$ python3 -q
>>> import numpy as np
>>> np.set_printoptions(suppress=True, linewidth=200)
>>> Y = np.array([[-1, 1, -1, 2, -3, -1, -3],
...     [-2, 1, 0, -3, -1, 2, 0],
...     [1, 0, -1, -2, 1, -1, 3],
...     [1, 3, 0, -1, 2, 1, -2],
...     [3, -3, 0, -2, 0, 1, 1],
...     [3, 0, -3, 1, -2, 2, 1],
...     [3, 3, 1, 3, 0, 0, -3]])
>>> A = np.triu(Y)
>>> A
array([[-1,  1, -1,  2, -3, -1, -3],
       [ 0,  1,  0, -3, -1,  2,  0],
       [ 0,  0, -1, -2,  1, -1,  3],
       [ 0,  0,  0, -1,  2,  1, -2],
       [ 0,  0,  0,  0,  0,  1,  1],
       [ 0,  0,  0,  0,  0,  2,  1],
       [ 0,  0,  0,  0,  0,  0, -3]])
>>> U, sv = np.linalg.svd(A)
Traceback (most recent call last):
  File "<python-input-5>", line 1, in <module>
    U, sv = np.linalg.svd(A)
    ^^^^^
ValueError: too many values to unpack (expected 2)
>>> U, sv, Vh = np.linalg.svd(A, full_matrices=False)
>>> np.round(sv / sv[0], 2) + 0
array([1.  , 0.66, 0.53, 0.4 , 0.17, 0.05, 0.  ])
>>> np.round(U.T @ A @ Vh.T, 2) + 0
array([[6.59, 0.  , 0.  , 0.  , 0.  , 0.  , 0.  ],
       [0.  , 4.34, 0.  , 0.  , 0.  , 0.  , 0.  ],
       [0.  , 0.  , 3.51, 0.  , 0.  , 0.  , 0.  ],
       [0.  , 0.  , 0.  , 2.65, 0.  , 0.  , 0.  ],
       [0.  , 0.  , 0.  , 0.  , 1.14, 0.  , 0.  ],
       [0.  , 0.  , 0.  , 0.  , 0.  , 0.3 , 0.  ],
       [0.  , 0.  , 0.  , 0.  , 0.  , 0.  , 0.  ]])
>>> np.round(U.T @ U, 2) + 0
array([[1., 0., 0., 0., 0., 0., 0.],
       [0., 1., 0., 0., 0., 0., 0.],
       [0., 0., 1., 0., 0., 0., 0.],
       [0., 0., 0., 1., 0., 0., 0.],
       [0., 0., 0., 0., 1., 0., 0.],
       [0., 0., 0., 0., 0., 1., 0.],
       [0., 0., 0., 0., 0., 0., 1.]])
>>> np.allclose(U * sv @ Vh, A)
True
>>> sv.round(2) + 0
array([6.59, 4.34, 3.51, 2.65, 1.14, 0.3 , 0.  ])
>>> np.round(Vh @ Vh.T, 2) + 0
array([[1., 0., 0., 0., 0., 0., 0.],
       [0., 1., 0., 0., 0., 0., 0.],
       [0., 0., 1., 0., 0., 0., 0.],
       [0., 0., 0., 1., 0., 0., 0.],
       [0., 0., 0., 0., 1., 0., 0.],
       [0., 0., 0., 0., 0., 1., 0.],
       [0., 0., 0., 0., 0., 0., 1.]])
>>> np.round(np.cumsum(sv ** 2) / np.sum(sv ** 2), 2)
array([0.52, 0.75, 0.9 , 0.98, 1.  , 1.  , 1.  ])
>>> (sv > 1e-8).sum()
np.int64(6)
>>> U.shape, sv.shape, Vh.shape
((7, 7), (7,), (7, 7))
